In [1]: import numpy as np

In [2]: from numpy import linalg as LA

In [3]: np.set_printoptions(suppress=True, linewidth=140)

In [4]: A = np.load("w.npy")

In [5]: A
Out[5]: 
array([[ -4.,  -1.,  -1.,  -4.],
       [-12.,   0.,  -4.,  -8.],
       [ -6.,   1.,  -3.,  -2.],
       [ 12.,   1.,   4.,   9.]])

In [6]: # rank 3

In [7]: rng = np.random.default_rng(70)

In [8]: labels = rng.permutation(4)

In [9]: labels
Out[9]: array([1, 2, 0, 3])

In [10]: M2 = A[labels][:, labels]

In [11]: np.round(np.sort(np.abs(LA.eigvals(M2))), 2) + 0
Out[11]: array([0., 1., 1., 2.])

In [12]: M2
Out[12]: 
array([[  0.,  -4., -12.,  -8.],
       [  1.,  -3.,  -6.,  -2.],
       [ -1.,  -1.,  -4.,  -4.],
       [  1.,   4.,  12.,   9.]])

In [13]: np.allclose(M2, A)
Out[13]: False

In [14]: M2 = np.array([[2, 2], [1, 0], [1, 0], [0, 2]])

In [15]: LA.matrix_rank(A @ M2)
Out[15]: np.int64(2)

In [16]: np.einsum("ij->j", A)
Out[16]: array([-10.,   1.,  -4.,  -5.])

In [17]: np.einsum("ik,kj->ji", A, M2)
Out[17]: 
array([[-10., -28., -14.,  29.],
       [-16., -40., -16.,  42.]])

In [18]: LA.matrix_rank(np.vstack([A, M2.T]))
Out[18]: np.int64(4)

In [19]: A @ M2
Out[19]: 
array([[-10., -16.],
       [-28., -40.],
       [-14., -16.],
       [ 29.,  42.]])

In [20]: LA.lstsq(A[:-1].T, A[-1])[2]
Out[20]: np.int32(3)

In [21]: M2 = A + rng.integers(-2, 3, (4, 3)) @ rng.integers(-2, 3, (3, 4))

In [22]: M2
Out[22]: 
array([[ -4.,  -3.,   4.,  -4.],
       [-12.,   4., -14.,  -8.],
       [ -8.,  -1.,  -2.,  -3.],
       [ 12.,   3.,   4.,   8.]])

In [23]: LA.matrix_rank(M2 - A, tol=1e-8)
Out[23]: np.int64(3)

In [24]: np.abs(M2 - A).sum(axis=1)
Out[24]: array([ 7., 14.,  6.,  3.])

In [25]: M2 - A
Out[25]: 
array([[  0.,  -2.,   5.,   0.],
       [  0.,   4., -10.,   0.],
       [ -2.,  -2.,   1.,  -1.],
       [  0.,   2.,   0.,  -1.]])

In [26]: data = np.load("dump.npy")

In [27]: data
Out[27]: 
array([[2, 5, 5, 2, 3],
       [5, 2, 5, 5, 2],
       [5, 5, 2, 5, 5],
       [2, 5, 5, 2, 5],
       [3, 2, 5, 5, 2]])

In [28]: M2 = data + rng.integers(-2, 3, (5, 1)) @ rng.integers(-2, 3, (1, 5))

In [29]: M2
Out[29]: 
array([[2, 3, 1, 6, 7],
       [5, 3, 7, 3, 0],
       [5, 4, 0, 7, 7],
       [2, 5, 5, 2, 5],
       [3, 1, 3, 7, 4]])

In [30]: M2 - data
Out[30]: 
array([[ 0, -2, -4,  4,  4],
       [ 0,  1,  2, -2, -2],
       [ 0, -1, -2,  2,  2],
       [ 0,  0,  0,  0,  0],
       [ 0, -1, -2,  2,  2]])

In [31]: LA.matrix_rank(M2 - data, tol=1e-8)
Out[31]: np.int64(1)

In [32]: np.round(LA.svd(M2 - data, compute_uv=False), 2) + 0
Out[32]: array([9.54, 0.  , 0.  , 0.  , 0.  ])
